$ python -q
>>> import numpy as np
>>> import numpy.linalg as la
>>> np.set_printoptions(precision=3, suppress=True, linewidth=100, sign=" ")
>>> F = np.loadtxt("data.csv", delimiter=",")
>>> F
array([[ 0.931, -1.072,  2.925,  5.183, -1.053, -4.134, -2.919, -3.117, -4.951, -0.821,  4.135,
         4.016,  1.103],
       [ 1.057, -1.095,  3.166,  4.829, -0.835, -3.908, -3.027, -3.117, -5.074, -0.86 ,  4.087,
         4.156,  0.96 ],
       [ 1.085, -0.934,  3.105,  5.079, -0.998, -4.019, -2.946, -2.928, -4.974, -1.04 ,  3.959,
         3.939,  0.819],
       [ 0.937, -1.11 ,  2.978,  4.842, -1.019, -3.968, -3.027, -3.047, -5.011, -1.045,  4.104,
         3.842,  0.946],
       [ 0.825, -0.896,  2.749,  4.984, -1.004, -3.879, -3.156, -2.901, -5.137, -1.073,  4.226,
         3.949,  0.912],
       [ 0.985, -1.006,  3.206,  5.11 , -0.854, -3.966, -2.803, -2.918, -5.055, -1.065,  4.041,
         3.984,  0.918],
       [ 1.071, -0.922,  2.822,  4.932, -1.037, -3.996, -2.89 , -3.16 , -5.01 , -1.018,  4.036,
         3.801,  0.925],
       [ 0.933, -1.103,  3.011,  4.995, -0.924, -4.023, -2.971, -2.936, -4.997, -1.048,  3.803,
         3.831,  0.814],
       [ 1.159, -1.022,  2.831,  5.09 , -0.922, -3.843, -3.055, -2.901, -4.807, -1.015,  3.833,
         3.985,  1.116],
       [ 0.821, -1.12 ,  3.03 ,  5.095, -0.969, -3.996, -2.979, -3.141, -4.913, -0.893,  4.011,
         3.861,  0.984],
       [ 0.981, -1.061,  3.115,  5.061, -1.17 , -4.082, -3.105, -3.125, -4.993, -0.865,  3.773,
         3.951,  0.959],
       [ 0.982, -1.155,  2.986,  5.038, -1.05 , -4.057, -3.151, -2.855, -5.043, -1.057,  3.767,
         4.116,  1.029],
       [ 0.921, -1.003,  2.981,  4.939, -0.92 , -4.022, -2.883, -3.09 , -5.225, -1.022,  4.134,
         4.199,  1.005],
       [ 0.969, -1.009,  2.724,  5.002, -0.982, -3.992, -3.008, -2.927, -5.114, -0.996,  4.038,
         3.787,  1.019],
       [ 1.135, -0.854,  2.92 ,  4.889, -1.03 , -3.999, -3.044, -2.928, -4.911, -0.925,  3.958,
         4.014,  1.083],
       [ 0.881, -0.983,  2.98 ,  5.12 , -0.959, -4.031, -3.114, -3.059, -5.07 , -1.145,  3.782,
         4.028,  1.186],
       [ 1.125, -0.972,  3.125,  5.027, -1.063, -4.053, -3.   , -3.16 , -4.989, -0.931,  3.99 ,
         3.926,  0.859],
       [ 0.948, -1.132,  3.112,  5.139, -0.975, -4.054, -2.996, -2.975, -4.92 , -0.931,  3.857,
         3.975,  1.116],
       [ 1.176, -0.972,  3.03 ,  5.202, -0.991, -4.087, -2.927, -3.049, -4.994, -1.058,  4.061,
         3.995,  0.878],
       [ 1.002, -0.98 ,  3.103,  5.067, -1.027, -4.177, -2.947, -2.984, -5.099, -1.097,  3.96 ,
         4.003,  1.082],
       [ 0.865, -0.951,  2.933,  4.975, -1.016, -4.053, -3.049, -2.941, -4.958, -1.233,  3.89 ,
         4.021,  0.939],
       [ 1.074, -1.061,  3.021,  4.958, -1.008, -3.956, -3.038, -3.046, -4.964, -1.143,  3.913,
         3.901,  1.074],
       [-2.858,  3.036, -2.041,  3.964, -4.117,  4.993,  3.053,  0.076, -0.96 ,  2.001,  4.967,
        -0.095, -1.883],
       [-3.036,  3.07 , -2.012,  3.882, -4.077,  4.813,  2.851, -0.122, -1.071,  1.825,  5.062,
         0.115, -1.771],
       [-2.888,  2.923, -1.942,  4.075, -4.055,  4.946,  3.062, -0.022, -1.005,  1.889,  5.068,
        -0.041, -1.89 ],
       [-3.086,  2.964, -2.082,  4.091, -3.978,  5.057,  3.232, -0.012, -0.939,  1.937,  4.989,
         0.066, -2.07 ],
       [-2.989,  2.981, -2.123,  3.842, -4.077,  5.13 ,  2.971,  0.108, -0.902,  2.001,  5.045,
        -0.055, -1.95 ],
       [-3.156,  2.909, -2.047,  4.064, -3.896,  4.911,  3.134, -0.027, -0.904,  2.061,  4.883,
         0.045, -2.073],
       [-2.941,  3.143, -2.08 ,  4.073, -4.052,  5.12 ,  2.823,  0.127, -1.056,  2.049,  5.22 ,
        -0.103, -1.974],
       [-3.205,  3.062, -2.001,  3.964, -4.059,  4.973,  2.972,  0.023, -1.178,  2.025,  4.788,
         0.095, -2.143],
       [-2.923,  2.808, -1.917,  4.194, -3.942,  4.941,  3.   ,  0.047, -0.853,  1.997,  4.987,
         0.006, -2.085],
       [-2.957,  2.847, -1.959,  3.913, -3.918,  5.026,  3.015, -0.265, -1.193,  1.934,  5.087,
         0.193, -2.216],
       [-3.099,  2.965, -2.074,  4.199, -3.864,  4.994,  2.928,  0.04 , -0.998,  1.939,  5.008,
         0.075, -2.027],
       [-3.026,  2.945, -1.95 ,  3.978, -4.065,  4.957,  2.799, -0.002, -1.047,  1.793,  4.92 ,
         0.045, -2.231],
       [-3.054,  3.038, -2.047,  3.943, -4.038,  5.036,  2.859, -0.028, -0.942,  2.059,  4.916,
         0.142, -2.172],
       [-2.941,  2.895, -2.036,  3.996, -4.166,  5.122,  3.194, -0.083, -1.074,  2.115,  5.125,
        -0.027, -2.044],
       [-3.072,  3.069, -1.875,  3.952, -3.847,  5.065,  3.014,  0.001, -0.975,  2.052,  5.162,
        -0.001, -1.961],
       [-2.947,  3.033, -2.091,  3.929, -3.973,  5.022,  2.957, -0.031, -0.874,  1.714,  5.048,
        -0.126, -1.905],
       [-3.084,  3.015, -1.912,  3.982, -3.916,  5.069,  2.999,  0.007, -0.967,  1.898,  5.038,
         0.029, -2.008],
       [-3.098,  2.955, -2.03 ,  4.054, -3.93 ,  4.911,  2.888, -0.081, -1.179,  1.917,  4.837,
        -0.145, -1.959],
       [-2.804,  2.873, -1.801,  4.089, -3.981,  5.02 ,  3.042,  0.027, -1.166,  1.872,  5.018,
         0.036, -2.085],
       [-2.973,  2.945, -1.936,  3.861, -4.098,  5.056,  3.078,  0.122, -0.909,  2.09 ,  4.854,
        -0.095, -2.241],
       [-2.94 ,  2.938, -1.775,  3.979, -4.029,  4.983,  3.007,  0.072, -1.217,  2.216,  5.118,
        -0.055, -2.051],
       [-3.005,  3.024, -2.121,  3.92 , -3.948,  4.957,  2.961,  0.092, -0.982,  2.071,  4.999,
         0.   , -2.134]])
>>> Xs = F - F.mean(axis=0)
>>> vecs = la.svd(Xs)[2][:2]
>>> Y = Xs - Xs @ vecs.T @ vecs
>>> np.round(np.cov(Xs @ vecs.T, rowvar=False), 3) + 0
array([[ 62.448,   0.   ],
       [  0.   ,   0.02 ]])
>>> np.round(la.norm(Y) / la.norm(Xs), 3)
np.float64(0.039)
